% python3 -q
>>> import numpy as np
>>> import numpy.linalg as la
>>> np.set_printoptions(precision=2, suppress=True, linewidth=140, floatmode="fixed")
>>> def rnd(a):
...     return np.round(a, 2) + 0
... 
>>> data = np.abs(np.array([[2, 2, 2], [2, 2, 0], [1, 2, 2]])) + np.eye(3)
>>> data = data / data.sum(axis=1, keepdims=True)
>>> rnd(data)
array([[0.43, 0.29, 0.29],
       [0.40, 0.60, 0.00],
       [0.17, 0.33, 0.50]])
>>> rng = np.random.default_rng(72610)
>>> other = data + rng.integers(-2, 3, (3, 1)) @ rng.integers(-2, 3, (1, 3))
>>> rnd(other)
array([[ 2.43, -1.71,  0.29],
       [-1.60,  2.60,  0.00],
       [ 1.17, -0.67,  0.50]])
>>> np.abs(other - data).sum(axis=1)
array([4.00, 4.00, 2.00])
>>> print(la.matrix_rank(other - data, tol=1e-8))
1
>>> rnd(la.svd(other - data, compute_uv=False))
array([4.24, 0.00, 0.00])
>>> rnd(la.norm(data, axis=0))
array([0.61, 0.74, 0.58])
>>> la.norm(data, axis=1).argmax()
np.int64(1)
>>> rnd(la.norm(data[1], 1)), rnd(la.norm(data[1], np.inf))
(np.float64(1.0), np.float64(0.6))
>>> rnd(la.norm(data, 1)), rnd(la.norm(data, np.inf))
(np.float64(1.22), np.float64(1.0))
>>> z = rng.permutation(3)
>>> other = data[:, z] * rng.choice([-1, 1], 3)
>>> rnd(other)
array([[-0.43,  0.29, -0.29],
       [-0.40,  0.00, -0.60],
       [-0.17,  0.50, -0.33]])
>>> Uu, _, vt = la.svd(data.T @ other)
>>> z
array([0, 2, 1])
>>> rnd(Uu @ vt)
array([[-1.00,  0.00,  0.00],
       [ 0.00,  0.00, -1.00],
       [ 0.00,  1.00,  0.00]])
>>> f = np.array([-1, 3, 2])
>>> other = data + np.outer(f, np.eye(3)[1])
>>> rnd(other)
array([[ 0.43, -0.71,  0.29],
       [ 0.40,  3.60,  0.00],
       [ 0.17,  2.33,  0.50]])
>>> la.matrix_rank(other - data)
np.int64(1)
>>> K = np.load("x.npy")
>>> rnd(K)
array([[-1.50,  1.12, -1.01,  0.72,  0.09,  1.99],
       [ 0.11, -2.34,  0.70,  0.84, -0.37,  1.47],
       [ 0.96, -0.74, -2.20, -1.51, -0.33,  0.58],
       [ 1.82,  1.12,  1.20, -0.64,  0.42,  1.56],
       [ 0.53,  0.65, -0.01,  0.63, -2.81, -0.07],
       [ 1.50,  0.17, -1.11,  2.17,  0.82, -0.35]])
>>> x0 = np.array([-1, 1, -2, 3, 1, 2])
>>> rhs = K @ x0
>>> rnd(rhs)
array([10.86,  1.25, -1.00, -1.47, -0.92,  7.51])
>>> rnd(la.solve(K, rhs + K[:, 2]))
array([-1.00,  1.00, -1.00,  3.00,  1.00,  2.00])
>>> rnd(la.solve(K, 4 * rhs))
array([-4.00,  4.00, -8.00, 12.00,  4.00,  8.00])
>>> rnd(la.solve(K.T, K[4]))
array([0.00, 0.00, 0.00, 0.00, 1.00, 0.00])
>>> other = K / np.sqrt((K ** 2).mean(axis=1, keepdims=True))
>>> rnd(other[3])
array([ 1.48,  0.92,  0.98, -0.52,  0.34,  1.27])
>>> la.matrix_rank(other) == la.matrix_rank(K)
np.True_
>>> arr = np.array([[0.3, -1.1, -0.5, -0.9],
...     [-2.2, 0.0, 0.9, -0.2],
...     [0.3, -0.7, -1.6, -0.3],
...     [0.3, -1.6, 0.7, 0.5],
...     [0.2, 0.3, 0.3, 0.8],
...     [-1.3, 2.2, -0.8, -0.8],
...     [-2.1, -1.9, 0.3, 0.3],
...     [-0.4, -1.0, -0.5, 2.1],
...     [0.6, -0.7, 0.9, -1.3],
...     [0.5, -0.8, -0.2, 0.0],
...     [2.1, -1.1, 1.6, -0.1],
...     [0.8, -1.2, -1.0, 0.0],
...     [0.3, -0.2, 0.2, 0.6],
...     [-2.5, 0.1, -1.0, 0.2]])
>>> arr[8] *= 5
>>> arr
array([[ 0.30, -1.10, -0.50, -0.90],
       [-2.20,  0.00,  0.90, -0.20],
       [ 0.30, -0.70, -1.60, -0.30],
       [ 0.30, -1.60,  0.70,  0.50],
       [ 0.20,  0.30,  0.30,  0.80],
       [-1.30,  2.20, -0.80, -0.80],
       [-2.10, -1.90,  0.30,  0.30],
       [-0.40, -1.00, -0.50,  2.10],
       [ 3.00, -3.50,  4.50, -6.50],
       [ 0.50, -0.80, -0.20,  0.00],
       [ 2.10, -1.10,  1.60, -0.10],
       [ 0.80, -1.20, -1.00,  0.00],
       [ 0.30, -0.20,  0.20,  0.60],
       [-2.50,  0.10, -1.00,  0.20]])
>>> # row 8 is much longer than the rest
>>> other = np.c_[arr[:, :2] @ np.array([[2, -1], [0, 0]]), np.array([9, -6, 8, -9, 3, 7, 2, -6, -8, -9, 3, -8, -2, 1])]
>>> print(other)
[[ 0.60 -0.30  9.00]
 [-4.40  2.20 -6.00]
 [ 0.60 -0.30  8.00]
 [ 0.60 -0.30 -9.00]
 [ 0.40 -0.20  3.00]
 [-2.60  1.30  7.00]
 [-4.20  2.10  2.00]
 [-0.80  0.40 -6.00]
 [ 6.00 -3.00 -8.00]
 [ 1.00 -0.50 -9.00]
 [ 4.20 -2.10  3.00]
 [ 1.60 -0.80 -8.00]
 [ 0.60 -0.30 -2.00]
 [-5.00  2.50  1.00]]
>>> print(rnd(la.norm(other - arr @ la.lstsq(arr, other)[0], axis=0)))
[ 0.00  0.00 20.02]
>>> la.matrix_rank(other)
np.int64(2)
>>> rnd(la.norm(la.qr(arr)[0].T @ other, axis=0) ** 2 / ((other ** 2).sum(axis=0) + 1e-12))
array([1.00, 1.00, 0.31])
>>> gram = np.cov(other, rowvar=False)
>>> rnd(la.eigvalsh(gram)[::-1])
array([44.29, 11.63,  0.00])
>>> rnd(gram)
array([[ 9.85, -4.93, -4.18],
       [-4.93,  2.46,  2.09],
       [-4.18,  2.09, 43.61]])
>>> rnd(np.corrcoef(other[:, 2], other[:, 0])[0, 1])
np.float64(-0.2)
>>> print(gram.shape)
(3, 3)
>>> rnd(np.polyfit(other[:, 2], other[:, 0], 1))
array([-0.10, -0.20])
>>> z = rng.permutation(3)
>>> z
array([0, 2, 1])
>>> other = data[z][:, z]
>>> rnd(np.sort(np.abs(la.eigvals(other))))
array([0.28, 0.28, 1.00])
>>> rnd(other)
array([[0.43, 0.29, 0.29],
       [0.17, 0.50, 0.33],
       [0.40, 0.00, 0.60]])
